$ python3 -q
>>> import numpy as np
>>> from numpy import linalg as LA
>>> np.set_printoptions(precision=1, suppress=True, linewidth=100)
>>> def rnd(a):
...     return np.round(a, 1) + 0
... 
>>> other = np.array([[5, 4], [1, 2]])
>>> cent = np.array([[3, 0, 2], [3, 0, 1], [0, 2, 1]])
>>> K = np.kron(other, cent)
>>> print(K)
[[15  0 10 12  0  8]
 [15  0  5 12  0  4]
 [ 0 10  5  0  8  4]
 [ 3  0  2  6  0  4]
 [ 3  0  1  6  0  2]
 [ 0  2  1  0  4  2]]
>>> rng = np.random.default_rng(504047)
>>> labels = rng.permutation(6)
>>> print(labels)
[3 1 4 0 5 2]
>>> other = K[labels][:, labels]
>>> print(other)
[[ 6  0  0  3  4  2]
 [12  0  0 15  4  5]
 [ 6  0  0  3  2  1]
 [12  0  0 15  8 10]
 [ 0  2  4  0  2  1]
 [ 0 10  8  0  4  5]]
>>> print(np.diag(other))
[ 6  0  0 15  2  5]
>>> theta = np.radians(36)
>>> r_ = np.eye(6)
>>> r_[5, 5] = r_[4, 4] = np.cos(theta)
>>> r_[5, 4], r_[4, 5] = -np.sin(theta), np.sin(theta)
>>> print(rnd(r_))
[[ 1.   0.   0.   0.   0.   0. ]
 [ 0.   1.   0.   0.   0.   0. ]
 [ 0.   0.   1.   0.   0.   0. ]
 [ 0.   0.   0.   1.   0.   0. ]
 [ 0.   0.   0.   0.   0.8  0.6]
 [ 0.   0.   0.   0.  -0.6  0.8]]
>>> other = K @ r_.T
>>> print(rnd(LA.svd(K, compute_uv=False)), rnd(LA.svd(other, compute_uv=False)))
[32.1 14.7  4.3  3.8  2.   0.5] [32.1 14.7  4.3  3.8  2.   0.5]
>>> print(np.allclose(LA.norm(K, axis=1), LA.norm(other, axis=1)))
True
>>> print(rnd(np.abs(other - K).max(axis=0)))
[0.  0.  0.  0.  4.7 5.5]
>>> print(rnd(other))
[[15.   0.  10.  12.   4.7  6.5]
 [15.   0.   5.  12.   2.4  3.2]
 [ 0.  10.   5.   0.   8.8 -1.5]
 [ 3.   0.   2.   6.   2.4  3.2]
 [ 3.   0.   1.   6.   1.2  1.6]
 [ 0.   2.   1.   0.   4.4 -0.7]]
>>> labels = rng.permutation(6)
>>> other = K[:, labels] * rng.choice([-1, 1], 6)
>>> print(other)
[[  0  -8 -12 -10   0 -15]
 [  0  -4 -12  -5   0 -15]
 [-10  -4   0  -5  -8   0]
 [  0  -4  -6  -2   0  -3]
 [  0  -2  -6  -1   0  -3]
 [ -2  -2   0  -1  -4   0]]
>>> left, _, Vh = LA.svd(K.T @ other)
>>> print(rnd(left @ Vh))
[[ 0.  0.  0.  0.  0. -1.]
 [-1.  0.  0.  0.  0.  0.]
 [ 0.  0.  0. -1.  0.  0.]
 [ 0.  0. -1.  0.  0.  0.]
 [ 0.  0.  0.  0. -1.  0.]
 [ 0. -1.  0.  0.  0.  0.]]
>>> print(labels)
[1 5 3 2 4 0]
>>> X = np.loadtxt("x.csv", delimiter=",")
>>> print(rnd(X))
[[-0.8  0.1  0.6]
 [-0.1 -1.   0. ]
 [ 0.6 -0.1  0.8]]
>>> # columns are unit length and at right angles
>>> x = np.array([7, 0, -8])
>>> h1 = np.maximum(X @ x, 0)
>>> print(h1)
[0. 0. 0.]
>>> print(X * (h1 > 1e-9)[:, None])
[[-0.  0.  0.]
 [-0. -0. -0.]
 [ 0. -0.  0.]]
>>> print(X.T @ h1)
[0. 0. 0.]
>>> print(rnd(LA.norm(X[1], 1)), rnd(LA.norm(X[1], np.inf)))
1.2 1.0
>>> print(rnd(LA.norm(X[1] - X[0])))
1.4
>>> x = np.array([-1, 8, -8])
>>> print(rnd(np.sort(np.abs(np.degrees(np.angle(LA.eigvals(X)))))))
[  0.  173.5 173.5]
>>> print([p for p in range(1, 25) if np.allclose(LA.matrix_power(X, p), np.eye(3))])
[]
>>> f, v = X[2], X[0]
>>> print(rnd(f @ v))
0.0
>>> p = (f @ v) / (f @ f) * f
>>> print(rnd(v - p))
[-0.8  0.1  0.6]
>>> print(rnd(np.outer(f, v)))
[[-0.5  0.   0.4]
 [ 0.1  0.  -0.1]
 [-0.6  0.1  0.5]]
>>> print(LA.matrix_rank(np.outer(f, v)))
1
>>> print(rnd(p))
[0. 0. 0.]
>>> print(rnd(LA.norm(f + v) ** 2 + LA.norm(f - v) ** 2))
4.0
>>> labels = rng.permutation(3)
>>> print(labels)
[0 1 2]
>>> other = X[labels][:, labels]
>>> print(rnd(np.trace(other)))
-1.0
>>> print(rnd(other))
[[-0.8  0.1  0.6]
 [-0.1 -1.   0. ]
 [ 0.6 -0.1  0.8]]
>>> W0 = np.loadtxt("block17.csv", delimiter=",")
>>> print(W0)
[[ 0.  3.  4.  5.  5.  2.]
 [ 2.  4.  8.  7.  9.  3.]
 [ 5.  8. 12. 11. 12.  5.]
 [ 6.  8. 16. 14. 14.  5.]
 [ 8.  8. 18. 15. 14. 10.]
 [12.  8. 18. 16. 15. 10.]
 [12. 12. 21. 16. 16. 14.]
 [17. 16. 24. 20. 19. 16.]
 [21. 18. 28. 20. 19. 20.]
 [24. 22. 29. 25. 24. 20.]
 [24. 25. 32. 26. 27. 23.]
 [27. 26. 34. 30. 27. 23.]
 [31. 26. 36. 31. 31. 25.]
 [34. 26. 40. 33. 36. 27.]
 [39. 27. 45. 34. 38. 31.]
 [40. 29. 45. 35. 38. 36.]
 [42. 32. 45. 39. 39. 37.]
 [43. 36. 45. 42. 43. 41.]
 [48. 41. 50. 45. 45. 43.]
 [49. 43. 51. 48. 49. 45.]
 [53. 47. 55. 53. 50. 47.]
 [54. 48. 60. 55. 51. 51.]
 [59. 48. 61. 60. 54. 54.]
 [61. 49. 62. 62. 55. 57.]
 [64. 54. 66. 64. 56. 62.]
 [69. 55. 71. 64. 60. 66.]
 [71. 59. 71. 69. 61. 69.]
 [73. 61. 71. 73. 64. 74.]
 [78. 66. 75. 78. 66. 77.]
 [79. 70. 75. 79. 68. 79.]
 [79. 74. 77. 84. 70. 80.]
 [79. 79. 80. 88. 72. 84.]
 [80. 79. 84. 93. 74. 84.]
 [82. 79. 88. 94. 78. 88.]]
>>> Xc = (W0 - W0.mean(axis=0)) / W0.std(axis=0)
>>> print(np.argwhere(np.abs(Xc) > 2))
[]
>>> print(rnd(Xc.std(axis=0)))
[1. 1. 1. 1. 1. 1.]
>>> b = LA.lstsq(np.delete(Xc, 1, axis=1), Xc[:, 1])[0]
>>> print(rnd(1 - np.var(Xc[:, 1] - np.delete(Xc, 1, axis=1) @ b)))
1.0
>>> print(rnd(b))
[ 0.  -0.1  0.7  0.2  0.3]
>>> print(np.abs(b).argmax())
2
>>> labels = W0[:, 3] > np.median(W0[:, 3])
>>> f = W0[labels].mean(axis=0) - W0[~labels].mean(axis=0)
>>> print(((W0 - W0.mean(axis=0)) @ f > 0).astype(int))
[0 0 0 0 0 0 0 0 0 0 0 0 0 0 0 0 0 0 1 1 1 1 1 1 1 1 1 1 1 1 1 1 1 1]
>>> print(np.argsort(-np.abs(f).round(6), kind="stable"))
[5 0 3 1 2 4]
>>> A = np.load("test0.npy")
>>> print(A)
[[ 6  2  0  0]
 [ 6 -2  0  0]
 [-3 -1  0  0]
 [-3  1  0  0]]
>>> print(rnd(LA.norm(A, 1)), rnd(LA.norm(A, np.inf)))
18.0 8.0
>>> print(rnd(LA.norm(A, "nuc")))
12.6
>>> print(rnd(LA.norm(A, 2)))
9.5
>>> E = np.load("sample1.npy")
>>> print(rnd(E))
[[0.1 0.1 0.1 0.  0.2]
 [0.1 0.1 0.1 0.  0.2]
 [0.1 0.1 0.1 0.  0.3]
 [0.  0.  0.  0.  0. ]
 [0.2 0.2 0.3 0.  0.7]]
>>> # equal to its transpose
>>> left, sig, Vh = LA.svd(E)
>>> V = Vh[:(sig > 1e-8).sum()]
>>> x = E[4] + -2 * E[0] + rng.integers(2) * np.eye(5)[2]
>>> print(rnd(x))
[0.1 0.1 0.1 0.  0.2]
>>> print(np.allclose(V.T @ V @ x, x))
True
>>> print(rnd(LA.norm(x - V.T @ V @ x)))
0.0
>>> print(rnd(V.T @ V))
[[0.1 0.1 0.1 0.  0.2]
 [0.1 0.1 0.1 0.  0.2]
 [0.1 0.1 0.1 0.  0.3]
 [0.  0.  0.  0.  0. ]
 [0.2 0.2 0.3 0.  0.7]]
>>> left, sig, Vh = LA.svd(E)
>>> print(np.argmax(sig[:-1] / (sig[1:] + 1e-6)) + 1)
1
>>> print(rnd(sig))
[1. 0. 0. 0. 0.]
>>> other = left[:, :1] @ np.diag(sig[:1]) @ Vh[:1]
>>> print(rnd(LA.norm(E - other) / LA.norm(E)))
0.0
>>> print(rnd(np.abs(E - other).max()))
0.0
>>> print(np.argsort(-LA.norm(E, axis=0).round(6), kind="stable")[:3])
[4 2 0]
>>> print(rnd(LA.norm(E, 2) / LA.norm(E)))
1.0
>>> x = np.array([1, -2, -7, -3, 8])
>>> print(rnd((x - E @ x) @ (E @ x)))
0.0
>>> print(rnd(np.eye(5) - E))
[[ 0.9 -0.1 -0.1  0.  -0.2]
 [-0.1  0.9 -0.1  0.  -0.2]
 [-0.1 -0.1  0.9  0.  -0.3]
 [ 0.   0.   0.   1.   0. ]
 [-0.2 -0.2 -0.3  0.   0.3]]
>>> rk = LA.matrix_rank(E)
>>> print(rk)
1
>>> null = LA.svd(E)[2][rk:].T
>>> print([int(LA.matrix_rank(np.delete(E, i, axis=0))) for i in range(5)])
[1, 1, 1, 1, 1]
>>> print(rnd(E @ null))
[[0. 0. 0. 0.]
 [0. 0. 0. 0.]
 [0. 0. 0. 0.]
 [0. 0. 0. 0.]
 [0. 0. 0. 0.]]
>>> print(rnd(null @ null.T))
[[ 0.9 -0.1 -0.1  0.  -0.2]
 [-0.1  0.9 -0.1  0.  -0.2]
 [-0.1 -0.1  0.9  0.  -0.3]
 [ 0.   0.   0.   1.   0. ]
 [-0.2 -0.2 -0.3  0.   0.3]]
>>> print(null.shape)
(5, 4)
>>> M = np.array([[2, 1, 2, 0, -1],
...     [0, 2, 1, -2, 2],
...     [2, 1, 2, 0, -1],
...     [0, 2, 1, -1, 0],
...     [0, -2, -1, 0, 1]])
>>> other = M + rng.integers(-2, 3, (5, 4)) @ rng.integers(-2, 3, (4, 5))
>>> print(other)
[[ 4  0  4 -2  0]
 [ 5 -3 -1 -5  2]
 [-3  6  6  1 -1]
 [-2  7  9 -1 -3]
 [ 8 -7 -7  4  8]]
>>> print(other - M)
[[ 2 -1  2 -2  1]
 [ 5 -5 -2 -3  0]
 [-5  5  4  1  0]
 [-2  5  8  0 -3]
 [ 8 -5 -6  4  7]]
>>> print(np.abs(other - M).sum(axis=1))
[ 8 15 15 18 30]
